>>> import numpy as np
>>> np.set_printoptions(precision=2, suppress=True, linewidth=120)
>>> data = np.load("sample14.npy")
>>> data
array([[-0.28,  0.15, -0.69],
       [-0.7 , -1.9 ,  0.07],
       [-0.16,  3.22,  0.29],
       [ 0.13,  1.36,  0.14],
       [-0.47, -2.22,  0.37],
       [-0.07,  3.06,  0.73],
       [ 0.21, -3.97, -0.05],
       [-0.32,  4.26, -0.59],
       [ 0.27, -6.3 , -0.31],
       [-0.2 , -2.35, -0.25],
       [ 0.28,  1.32, -0.24]])
>>> Uu, sigma, vt = np.linalg.svd(data, full_matrices=False)
>>> sigma / sigma[0]
array([1.  , 0.13, 0.1 ])
>>> Uu.shape, sigma.shape, vt.shape
((11, 3), (3,), (3, 3))
>>> np.cumsum(sigma ** 2) / np.sum(sigma ** 2)
array([0.97, 0.99, 1.  ])
>>> np.allclose(Uu * sigma @ vt, data)
True
>>> np.round(Uu.T @ data @ vt.T, 2) + 0
array([[10.54,  0.  ,  0.  ],
       [ 0.  ,  1.33,  0.  ],
       [ 0.  ,  0.  ,  1.08]])
>>> np.abs(vt[0])
array([0.01, 1.  , 0.02])
>>> Xc = data - data.mean(axis=0)
>>> Uu, sigma, vt = np.linalg.svd(Xc, full_matrices=False)
>>> np.round(Xc.mean(axis=0), 2) + 0
array([0., 0., 0.])
>>> np.round((sigma ** 2).sum() ** 2 / (sigma ** 4).sum(), 2)
np.float64(1.05)
>>> np.abs(vt[-1])
array([1.  , 0.01, 0.08])
>>> hat = data @ np.linalg.solve(data.T @ data, data.T)
>>> np.linalg.matrix_rank(np.eye(11) - hat)
np.int64(8)
>>> x = np.array([8, 6, 1])
>>> y = data @ x
>>> np.linalg.lstsq(data, y)[0]
array([8., 6., 1.])
>>> np.round(np.linalg.pinv(data) @ data, 2) + 0
array([[1., 0., 0.],
       [0., 1., 0.],
       [0., 0., 1.]])
>>> y
array([ -2.03, -16.93,  18.33,   9.34, -16.71,  18.53, -22.19,  22.41, -35.95, -15.95,   9.92])
>>> rng = np.random.default_rng(8261)
>>> y = y + 0.05 * rng.normal(size=11)
>>> y
array([ -2.03, -16.98,  18.38,   9.26, -16.71,  18.52, -22.23,  22.38, -35.95, -15.89,   9.96])
>>> beta, *_ = np.linalg.lstsq(data, y)
>>> beta
array([8.02, 6.  , 0.99])
>>> np.round(data.T @ (y - data @ beta), 2) + 0
array([0., 0., 0.])
>>> F = np.array([[6, 3, 3, 6, 3, 3],
...     [27, 27, 6, 27, 27, 6],
...     [27, 0, 24, 27, 0, 24],
...     [8, 4, 4, 4, 2, 2],
...     [36, 36, 8, 18, 18, 4],
...     [36, 0, 32, 18, 0, 16]])
>>> z = rng.permutation(6)
>>> z
array([2, 4, 5, 0, 1, 3])
>>> other = F[z][:, z]
>>> np.trace(other)
np.int64(95)
>>> np.allclose(other, F)
False
>>> other
array([[24,  0, 24, 27,  0, 27],
       [ 8, 18,  4, 36, 36, 18],
       [32,  0, 16, 36,  0, 18],
       [ 3,  3,  3,  6,  3,  6],
       [ 6, 27,  6, 27, 27, 27],
       [ 4,  2,  2,  8,  4,  4]])
>>> w1 = np.array([[2, 1, 2, 2, 2, 3],
...     [3, 2, 2, 1, 2, 3],
...     [2, 3, 3, 0, 2, 0],
...     [2, 2, 1, 3, 0, 2],
...     [0, 0, 1, 0, 1, 3],
...     [1, 0, 1, 1, 2, 0]])
>>> beta = np.array([1, 2, 0, 3, 3, 0])
>>> act = np.maximum(F @ w1 + beta, 0)
>>> (act > 0).astype(int)
array([[1, 1, 1, 1, 1, 1],
       [1, 1, 1, 1, 1, 1],
       [1, 1, 1, 1, 1, 1],
       [1, 1, 1, 1, 1, 1],
       [1, 1, 1, 1, 1, 1],
       [1, 1, 1, 1, 1, 1]])
>>> (act > 0).mean(axis=0)
array([1., 1., 1., 1., 1., 1.])
>>> act
array([[ 43,  35,  39,  39,  36,  48],
       [208, 155, 186, 171, 162, 297],
       [181, 155, 177, 162, 153, 135],
       [ 47,  38,  44,  37,  41,  50],
       [237, 170, 208, 169, 189, 306],
       [189, 170, 202, 145, 171, 144]])
>>> Z = np.array([[2, 2], [2, -1], [2, 0], [1, 2], [2, -1], [0, -2]])
>>> act @ Z
array([[ 345,   -3],
       [1593, -153],
       [1494,  108],
       [ 377,  -11],
       [1777, -159],
       [1609,   39]])
>>> (act @ Z).round(6).argmax(axis=1)
array([0, 0, 0, 0, 0, 0])
